In [1]: import numpy as np

In [2]: np.set_printoptions(suppress=True, linewidth=200)

In [3]: def tidy(a):
   ...:     return np.round(a, 2) + 0
   ...: 

In [4]: data = np.load("x.npy")

In [5]: data
Out[5]: 
array([[5., 3., 5., 5., 0., 0.],
       [0., 0., 2., 0., 0., 0.],
       [1., 1., 4., 1., 0., 0.],
       [4., 0., 0., 3., 0., 0.],
       [0., 0., 0., 0., 3., 1.],
       [0., 0., 0., 0., 8., 1.]])

In [6]: (data != 0).astype(int)
Out[6]: 
array([[1, 1, 1, 1, 0, 0],
       [0, 0, 1, 0, 0, 0],
       [1, 1, 1, 1, 0, 0],
       [1, 0, 0, 1, 0, 0],
       [0, 0, 0, 0, 1, 1],
       [0, 0, 0, 0, 1, 1]])

In [7]: tidy(np.sort(np.linalg.eigvals(data).real))
Out[7]: array([-1.  , -0.67, -0.19,  3.21,  5.  ,  9.66])

In [8]: A = np.load("mat.npy")

In [9]: A
Out[9]: 
array([[ 0.8,  1.3,  2.1,  1.4,  1.8,  0.1,  0.2,  0.9],
       [ 0.6, -2. , -1.2,  0.6, -0.7,  0.9, -1. ,  0.5],
       [-0.9,  0. , -0.5, -1. , -0.7,  0.3, -1.6, -0.5]])

In [10]: x = np.array([-3, 1, 1, -1, 2, 1, -2, -3])

In [11]: (A @ x).argmax()
Out[11]: np.int64(2)

In [12]: tidy((A * x).sum(axis=1))
Out[12]: array([ 0.2, -5.6,  6.8])

In [13]: tidy(np.einsum("ij,j->i", A, x))
Out[13]: array([ 0.2, -5.6,  6.8])

In [14]: rng = np.random.default_rng(593004)

In [15]: Y = A + rng.integers(-2, 3, (3, 1)) @ rng.integers(-2, 3, (1, 8))

In [16]: tidy(Y)
Out[16]: 
array([[ 1.8,  1.3,  3.1,  3.4, -0.2,  1.1, -0.8,  1.9],
       [ 1.6, -2. , -0.2,  2.6, -2.7,  1.9, -2. ,  1.5],
       [-1.9,  0. , -1.5, -3. ,  1.3, -0.7, -0.6, -1.5]])

In [17]: tidy(Y - A)
Out[17]: 
array([[ 1.,  0.,  1.,  2., -2.,  1., -1.,  1.],
       [ 1.,  0.,  1.,  2., -2.,  1., -1.,  1.],
       [-1.,  0., -1., -2.,  2., -1.,  1., -1.]])

In [18]: tidy(np.linalg.svd(Y - A, compute_uv=False))
Out[18]: array([6.24, 0.  , 0.  ])

In [19]: np.linalg.matrix_rank(Y - A, tol=1e-8)
Out[19]: np.int64(1)

In [20]: q, _ = np.linalg.qr(np.array([[1.2, -0.5, 1.0, 2.0],
    ...:     [0.7, -2.2, -1.6, -0.2],
    ...:     [-0.4, -0.3, -0.2, -0.9],
    ...:     [1.4, 1.5, -0.2, 0.2]]))

In [21]: mat = 4 * q

In [22]: tidy(mat)
Out[22]: 
array([[-2.39, -0.77, -3.06,  0.6 ],
       [-1.39, -3.25,  1.86, -0.2 ],
       [ 0.8 , -0.43,  0.25,  3.89],
       [-2.78,  2.16,  1.76,  0.69]])

In [23]: lab = rng.permutation(4)

In [24]: Y = mat[:, lab] * rng.choice([-1, 1], 4)

In [25]: tidy(Y)
Out[25]: 
array([[ 3.06,  0.6 ,  2.39, -0.77],
       [-1.86, -0.2 ,  1.39, -3.25],
       [-0.25,  3.89, -0.8 , -0.43],
       [-1.76,  0.69,  2.78,  2.16]])

In [26]: Uu, _, VT = np.linalg.svd(mat.T @ Y)

In [27]: lab
Out[27]: array([2, 3, 0, 1])

In [28]: tidy(np.linalg.lstsq(mat, Y)[0])
Out[28]: 
array([[ 0.,  0., -1.,  0.],
       [ 0.,  0.,  0.,  1.],
       [-1.,  0.,  0.,  0.],
       [ 0.,  1.,  0.,  0.]])

In [29]: proj = np.triu(np.array([[3, -1, 3, 2], [-3, 3, -2, -2], [2, 1, 2, -3], [2, -2, 0, -2]]), 1) + np.eye(4)

In [30]: Y = proj @ mat @ np.linalg.inv(proj)

In [31]: tidy(np.poly(Y))
Out[31]: array([   1.  ,    4.69,    0.  ,  -75.01, -256.  ])

In [32]: tidy(np.trace(Y)), tidy(np.trace(mat))
Out[32]: (np.float64(-4.69), np.float64(-4.69))

In [33]: tidy(np.linalg.det(Y))
Out[33]: np.float64(-256.0)

In [34]: T = np.stack([A, 3 * A, A[::-1]])

In [35]: np.linalg.matrix_rank(T)
Out[35]: array([3, 3, 3])

In [36]: tidy(np.linalg.norm(T, axis=(1, 2)))
Out[36]: array([ 5.19, 15.58,  5.19])

In [37]: J = -3 * np.eye(8) + np.ones((8, 8))

In [38]: J
Out[38]: 
array([[-2.,  1.,  1.,  1.,  1.,  1.,  1.,  1.],
       [ 1., -2.,  1.,  1.,  1.,  1.,  1.,  1.],
       [ 1.,  1., -2.,  1.,  1.,  1.,  1.,  1.],
       [ 1.,  1.,  1., -2.,  1.,  1.,  1.,  1.],
       [ 1.,  1.,  1.,  1., -2.,  1.,  1.,  1.],
       [ 1.,  1.,  1.,  1.,  1., -2.,  1.,  1.],
       [ 1.,  1.,  1.,  1.,  1.,  1., -2.,  1.],
       [ 1.,  1.,  1.,  1.,  1.,  1.,  1., -2.]])

In [39]: gram = J.T @ J

In [40]: np.diag(gram)
Out[40]: array([11., 11., 11., 11., 11., 11., 11., 11.])

In [41]: tidy(np.linalg.eigvalsh(gram)[::-1])
Out[41]: array([25.,  9.,  9.,  9.,  9.,  9.,  9.,  9.])

In [42]: tidy(np.linalg.svd(J, compute_uv=False) ** 2)
Out[42]: array([25.,  9.,  9.,  9.,  9.,  9.,  9.,  9.])

In [43]: np.trace(gram), (J ** 2).sum()
Out[43]: (np.float64(88.0), np.float64(88.0))

In [44]: gram
Out[44]: 
array([[11.,  2.,  2.,  2.,  2.,  2.,  2.,  2.],
       [ 2., 11.,  2.,  2.,  2.,  2.,  2.,  2.],
       [ 2.,  2., 11.,  2.,  2.,  2.,  2.,  2.],
       [ 2.,  2.,  2., 11.,  2.,  2.,  2.,  2.],
       [ 2.,  2.,  2.,  2., 11.,  2.,  2.,  2.],
       [ 2.,  2.,  2.,  2.,  2., 11.,  2.,  2.],
       [ 2.,  2.,  2.,  2.,  2.,  2., 11.,  2.],
       [ 2.,  2.,  2.,  2.,  2.,  2.,  2., 11.]])

In [45]: np.allclose(gram, gram.T)
Out[45]: True

In [46]: np.linalg.matrix_rank(gram)
Out[46]: np.int64(8)

In [47]: evals, V = np.linalg.eigh(J)

In [48]: x = np.array([3, 2, 5, 1, 4, 5, 1, 3])

In [49]: tidy(V * np.abs(evals) @ V.T)
Out[49]: 
array([[3.25, 0.25, 0.25, 0.25, 0.25, 0.25, 0.25, 0.25],
       [0.25, 3.25, 0.25, 0.25, 0.25, 0.25, 0.25, 0.25],
       [0.25, 0.25, 3.25, 0.25, 0.25, 0.25, 0.25, 0.25],
       [0.25, 0.25, 0.25, 3.25, 0.25, 0.25, 0.25, 0.25],
       [0.25, 0.25, 0.25, 0.25, 3.25, 0.25, 0.25, 0.25],
       [0.25, 0.25, 0.25, 0.25, 0.25, 3.25, 0.25, 0.25],
       [0.25, 0.25, 0.25, 0.25, 0.25, 0.25, 3.25, 0.25],
       [0.25, 0.25, 0.25, 0.25, 0.25, 0.25, 0.25, 3.25]])

In [50]: tidy(np.linalg.eigvalsh(J[1:, 1:]))
Out[50]: array([-3., -3., -3., -3., -3., -3.,  4.])

In [51]: tidy(V * np.maximum(evals, 0) @ V.T)
Out[51]: 
array([[0.63, 0.63, 0.63, 0.63, 0.63, 0.63, 0.63, 0.63],
       [0.63, 0.63, 0.63, 0.63, 0.63, 0.63, 0.63, 0.63],
       [0.63, 0.63, 0.63, 0.63, 0.63, 0.63, 0.63, 0.63],
       [0.63, 0.63, 0.63, 0.63, 0.63, 0.63, 0.63, 0.63],
       [0.63, 0.63, 0.63, 0.63, 0.63, 0.63, 0.63, 0.63],
       [0.63, 0.63, 0.63, 0.63, 0.63, 0.63, 0.63, 0.63],
       [0.63, 0.63, 0.63, 0.63, 0.63, 0.63, 0.63, 0.63],
       [0.63, 0.63, 0.63, 0.63, 0.63, 0.63, 0.63, 0.63]])

In [52]: (np.sign(V[:, -1].round(6)) == np.sign(V[0, -1].round(6))).astype(int)
Out[52]: array([1, 1, 1, 1, 1, 1, 1, 1])

In [53]: x @ J @ x
Out[53]: np.float64(306.0)

In [54]: np.trace(J)
Out[54]: np.float64(-16.0)

In [55]: np.allclose(J @ J.T, J.T @ J)
Out[55]: True

In [56]: np.allclose(J, J.T)
Out[56]: True

In [57]: np.allclose(J @ J.T, J.T @ J)
Out[57]: True

In [58]: (J @ J)[0]
Out[58]: array([11.,  2.,  2.,  2.,  2.,  2.,  2.,  2.])

In [59]: [round(float(np.linalg.det(J[:i, :i])), 2) + 0 for i in range(1, 9)]
Out[59]: [-2.0, 3.0, 0.0, -27.0, 162.0, -729.0, 2916.0, -10935.0]

In [60]: tidy(np.linalg.eigvalsh(J).min())
Out[60]: np.float64(-3.0)

In [61]: E = np.eye(3, dtype=int)[rng.permutation(3)]

In [62]: E
Out[62]: 
array([[0, 0, 1],
       [0, 1, 0],
       [1, 0, 0]])

In [63]: # splits into 2 blocks

In [64]: evals, V = np.linalg.eigh(E)

In [65]: x = np.array([0, 2, -3])

In [66]: tidy(np.linalg.eigvalsh(E[1:, 1:]))
Out[66]: array([0., 1.])

In [67]: tidy(x @ E @ x / (x @ x)), evals[0], evals[-1]
Out[67]: (np.float64(0.31), np.float64(-1.0), np.float64(1.0))

In [68]: tidy(V * np.maximum(evals, 0) @ V.T)
Out[68]: 
array([[0.5, 0. , 0.5],
       [0. , 1. , 0. ],
       [0.5, 0. , 0.5]])

In [69]: X = np.array([[0, 9, 4, -1, 2],
    ...:     [0, 2, -3, -8, -19],
    ...:     [0, 11, 5, -1, 3],
    ...:     [0, 8, 5, 2, 9]])

In [70]: # rank 2

In [71]: w1 = np.array([[2, 2], [2, -2], [-1, 1], [-1, 2], [-2, -2]])

In [72]: b = np.array([1, 0])

In [73]: hid = np.maximum(X @ w1 + b, 0)

In [74]: (hid > 0).astype(int)
Out[74]: 
array([[1, 0],
       [1, 1],
       [1, 0],
       [0, 0]])

In [75]: np.linalg.matrix_rank(hid)
Out[75]: np.int64(2)

In [76]: (hid > 0).mean(axis=0)
Out[76]: array([0.75, 0.25])

In [77]: Z = np.array([[2, 2, -2], [3, 3, 1]])

In [78]: w1 @ Z
Out[78]: 
array([[ 10,  10,  -2],
       [ -2,  -2,  -6],
       [  1,   1,   3],
       [  4,   4,   4],
       [-10, -10,   2]])

In [79]: hid @ Z
Out[79]: 
array([[ 24,  24, -24],
       [153, 153, -93],
       [ 26,  26, -26],
       [  0,   0,   0]])

In [80]: (hid @ Z).round(6).argmax(axis=1)
Out[80]: array([0, 0, 0, 0])
